% python3 -q
>>> import numpy as np
>>> np.set_printoptions(precision=1, suppress=True, linewidth=200, floatmode="fixed")
>>> def rd(a):
...     return np.round(a, 1) + 0
... 
>>> feats = np.load("a.npy")
>>> feats
array([[  0.7,   1.7,   0.7],
       [ 11.0, -11.0,  10.2],
       [  2.8,  -1.9,   2.3],
       [ -6.4,   2.9,  -8.8],
       [  1.2,   1.5,   2.9],
       [ -1.8,   0.8,  -1.9],
       [ -3.0,  -1.3,  -5.0],
       [ -0.8,   1.5,   1.0],
       [  8.0,  -6.0,   7.9],
       [  8.5,  -8.5,   8.9],
       [-10.7,  10.2, -10.4],
       [  1.1,  -3.3,  -0.5],
       [-10.0,   9.3,  -9.0],
       [  0.9,   1.5,   2.9],
       [-13.4,  15.6, -12.5],
       [ -6.2,   5.5,  -7.4],
       [  2.5,  -3.1,   1.2],
       [ -0.9,   1.5,  -0.2],
       [  3.0,  -2.0,   3.9],
       [  6.9,  -3.8,   8.2],
       [ -1.1,   0.3,  -1.6],
       [  8.1,  -8.2,   6.9],
       [ -5.9,   4.4,  -5.8],
       [  2.5,   0.3,   1.7],
       [  3.9,  -6.9,   2.3],
       [  3.4,  -0.8,   3.2],
       [  6.2,  -3.4,   6.0],
       [ -4.6,   6.2,  -4.3],
       [  0.8,  -5.2,  -1.3],
       [ -0.8,   2.3,   1.0],
       [ -2.3,   1.7,  -1.9],
       [ 11.7, -12.7,  11.8],
       [  3.9,  -1.4,   4.5]])
>>> Ac = feats - feats.mean(axis=0)
>>> U, sig, Vt = np.linalg.svd(Ac, full_matrices=False)
>>> print(np.abs(U[:, 0]).argmax())
14
>>> rd((sig ** 2).sum() ** 2 / (sig ** 4).sum())
np.float64(1.1)
>>> np.abs(Vt[0]).argmax()
np.int64(0)
>>> rd(np.abs(Vt[-1]))
array([0.8, 0.3, 0.5])
>>> np.searchsorted(np.cumsum(sig ** 2) / (sig ** 2).sum(), 0.9) + 1
np.int64(1)
>>> np.linalg.matrix_rank(Ac)
np.int64(3)
>>> rd(sig)
array([57.5, 12.4,  2.6])
>>> print(rd(Ac.mean(axis=0)))
[0.0 0.0 0.0]
>>> print(rd(sig ** 2 / (sig ** 2).sum()))
[1.0 0.0 0.0]
>>> dist = np.linalg.norm(feats[:, None] - feats[None], axis=-1)
>>> dist.shape
(33, 33)
>>> np.flatnonzero(dist[9] < dist.mean() / 2)
array([ 1,  8,  9, 19, 21])
>>> print((dist + 1e9 * np.eye(33)).round(6).argmin(axis=1))
[ 7 31 25 15 13 20  5 29 21 21 12 28 10  4 10 22  2  7 32 26  5  9 15 25 16 18 19 22 11  7  5  1 18]
>>> Ac = feats - feats.mean(axis=0)
>>> vecs = np.linalg.svd(Ac)[2][:2]
>>> A2 = Ac - Ac @ vecs.T @ vecs
>>> rd((Ac @ vecs.T).std(axis=0))
array([10.0,  2.2])
>>> np.linalg.norm(A2, axis=1).round(6).argmax()
np.int64(23)
>>> u, g = feats[22], feats[19]
>>> rd(u @ u)
np.float64(87.8)
>>> rd(u @ g)
np.float64(-105.0)
>>> p = (u @ g) / (u @ u) * u
>>> rd(np.outer(u, g))
array([[-40.7,  22.4, -48.4],
       [ 30.4, -16.7,  36.1],
       [-40.0,  22.0, -47.6]])
>>> print(np.linalg.matrix_rank(np.outer(u, g)))
1
>>> rd((g - p) @ u)
np.float64(0.0)
>>> rd(np.linalg.norm(u + g) ** 2 + np.linalg.norm(u - g) ** 2)
np.float64(434.2)
>>> print(rd(p))
[ 7.1 -5.3  6.9]
>>> Ac = (feats - feats.mean(axis=0)) / feats.std(axis=0)
>>> np.argwhere(np.abs(Ac) > 2)
array([[14,  0],
       [14,  1],
       [14,  2],
       [31,  1]])
>>> rd(Ac.std(axis=0))
array([1.0, 1.0, 1.0])
>>> coef = np.linalg.lstsq(np.delete(Ac, 0, axis=1), Ac[:, 0])[0]
>>> np.abs(coef).argmax()
np.int64(1)
>>> print(rd(1 - np.var(Ac[:, 0] - np.delete(Ac, 0, axis=1) @ coef)))
1.0
>>> J = np.array([[2.0, 1.0, 0.0], [0.0, 2.0, 1.0], [0.0, 0.0, 2.0]])
>>> # triangular
>>> ev, vecs = np.linalg.eig(J)
>>> rd(np.sort(np.linalg.eigvals(np.linalg.inv(J))))
array([0.5, 0.5, 0.5])
>>> rd(np.sort(np.linalg.eigvals(J @ J)))
array([4.0, 4.0, 4.0])
>>> print(ev)
[2.0 2.0 2.0]
>>> proj = np.triu(np.array([[0, 1, 8], [9, 2, 7], [2, 8, 6]]), 1) + np.eye(3)
>>> A2 = proj @ J @ np.linalg.inv(proj)
>>> np.poly(A2)
array([ 1.0, -6.0, 12.0, -8.0])
>>> A2
array([[ 2.0,  1.0, -6.0],
       [ 0.0,  2.0,  1.0],
       [ 0.0,  0.0,  2.0]])
>>> print(np.trace(A2), np.trace(J))
6.0 6.0
>>> proj @ J - J @ proj
array([[ 0.0,  0.0, -6.0],
       [ 0.0,  0.0,  0.0],
       [ 0.0,  0.0,  0.0]])
>>> rd(np.linalg.det(A2))
np.float64(8.0)
>>> J @ J
array([[4.0, 4.0, 1.0],
       [0.0, 4.0, 4.0],
       [0.0, 0.0, 4.0]])
>>> np.linalg.matrix_rank(J - J[0, 0] * np.eye(3))
np.int64(2)
>>> np.prod(np.diag(J)), rd(np.linalg.det(J))
(np.float64(8.0), np.float64(8.0))
>>> [int(np.linalg.matrix_rank(np.linalg.matrix_power(J, p))) for p in range(1, 4)]
[3, 3, 3]
>>> rng = np.random.default_rng(6132)
>>> z = rng.permutation(3)
>>> z
array([0, 1, 2])
>>> A2 = J[z][:, z]
>>> A2
array([[2.0, 1.0, 0.0],
       [0.0, 2.0, 1.0],
       [0.0, 0.0, 2.0]])
>>> np.diag(A2)
array([2.0, 2.0, 2.0])
>>> np.allclose(A2, J)
True
>>> print(np.kron(np.eye(2, dtype=int), A2))
[[2.0 1.0 0.0 0.0 0.0 0.0]
 [0.0 2.0 1.0 0.0 0.0 0.0]
 [0.0 0.0 2.0 0.0 0.0 0.0]
 [0.0 0.0 0.0 2.0 1.0 0.0]
 [0.0 0.0 0.0 0.0 2.0 1.0]
 [0.0 0.0 0.0 0.0 0.0 2.0]]
>>> arr = np.loadtxt("mat.csv", delimiter=",")
>>> arr
array([[-2.0, -3.0,  0.0,  0.0, -1.0,  0.0,  0.0, -3.0],
       [-3.0, -3.0,  0.0,  0.0, -2.0,  0.0,  0.0, -1.0],
       [ 0.0,  0.0, -1.0,  0.0,  0.0,  0.0,  0.0,  0.0],
       [ 0.0,  0.0,  0.0,  0.0,  0.0, -3.0,  0.0,  0.0],
       [ 0.0,  0.0,  0.0,  0.0, -2.0,  0.0,  2.0,  2.0],
       [ 0.0,  0.0,  0.0, -2.0,  0.0,  1.0,  0.0,  0.0],
       [ 3.0,  1.0,  0.0,  0.0,  3.0,  0.0,  1.0, -1.0],
       [ 2.0, -3.0,  0.0,  0.0, -2.0,  0.0,  0.0, -2.0]])
>>> x0 = np.array([1, -2, -1, 5, -2, 0, 4, -2])
>>> target = arr @ x0
>>> coef, lr = np.zeros(8), 1 / np.linalg.norm(arr, 2) ** 2
>>> for i in range(5):
...     coef -= lr * arr.T @ (arr @ coef - target)
...     if i % 1 == 0: print(i, round(np.linalg.norm(arr @ coef - target), 1))
... 
0 14.6
1 12.3
2 10.7
3 9.6
4 8.7
>>> rd(np.linalg.cond(arr))
np.float64(16.0)
>>> print(rd(coef))
[ 1.0 -2.5 -0.1  1.4 -1.7 -0.5  1.4 -1.3]
>>> O, vecs = np.linalg.qr(arr[:, :5])[0], np.linalg.qr(arr[:, 5:])[0]
>>> sig = np.linalg.svd(O.T @ vecs, compute_uv=False)
>>> rd(np.degrees(np.arccos(sig.clip(0, 1))))
array([11.4, 66.4, 71.6])
>>> z = rng.integers(0, 2, 8)
>>> E = np.array([[-1, 1, 0, 1, 0, 1, 0, 0],
...     [-1, 2, -1, 0, 1, 1, 0, 0],
...     [0, 1, 2, 0, -2, -2, -1, 2],
...     [-1, 0, -2, 1, -2, 1, 2, 2],
...     [0, 2, -1, 0, 1, -1, -1, 1],
...     [0, 1, 0, -1, 0, -1, -1, 0],
...     [-1, 2, -2, 2, 1, 2, 2, -2],
...     [0, -2, 0, -2, 1, 2, -1, 2]]) * (z[:, None] == z)
>>> E
array([[-1,  1,  0,  0,  0,  1,  0,  0],
       [-1,  2,  0,  0,  0,  1,  0,  0],
       [ 0,  0,  2,  0, -2,  0, -1,  0],
       [ 0,  0, -2,  1, -2,  0,  2,  0],
       [ 0,  0, -1,  0,  1,  0, -1,  0],
       [ 0,  1,  0,  0,  0, -1,  0,  0],
       [ 0,  0, -2,  2,  1,  0,  2,  0],
       [ 0, -2,  0,  0,  0,  2,  0,  2]])
>>> rd(np.linalg.det(E))
np.float64(42.0)
>>> z = rng.permutation(8)
>>> z
array([7, 5, 6, 3, 2, 4, 1, 0])
>>> A2 = E[z][:, z]
>>> np.diag(A2)
array([ 2, -1,  2,  1,  2,  1,  2, -1])
>>> rd(np.linalg.det(A2)), rd(np.linalg.det(E[z]))
(np.float64(42.0), np.float64(-42.0))
>>> np.trace(A2)
np.int64(8)
>>> O, vecs = np.linalg.qr(E[:, :1])[0], np.linalg.qr(E[:, 1:])[0]
>>> sig = np.linalg.svd(O.T @ vecs, compute_uv=False)
>>> rd(np.degrees(np.arccos(sig.clip(0, 1))))
array([10.9])
>>> data = np.load("data.npy")
>>> print(rd(data))
[[0.3 0.4 0.3]
 [0.4 0.4 0.3]
 [0.3 0.3 0.2]]
>>> proj = np.triu(np.array([[4, -2, 2], [-3, -4, 3], [2, -4, 5]]), 1) + np.eye(3)
>>> A2 = proj @ data @ np.linalg.inv(proj)
>>> rd(np.linalg.det(A2))
np.float64(0.0)
>>> rd(A2)
array([[  0.1,   0.4,  -1.3],
       [  1.2,   3.8, -12.8],
       [  0.3,   0.9,  -3.0]])
>>> np.trace(A2), rd(np.trace(data))
(np.float64(1.0), np.float64(1.0))
>>> np.linalg.matrix_rank(A2)
np.int64(1)
>>> rd(proj @ data - data @ proj)
array([[-0.2,  0.4, -1.9],
       [ 0.8,  1.7, -1.3],
       [ 0.0,  0.6, -1.6]])
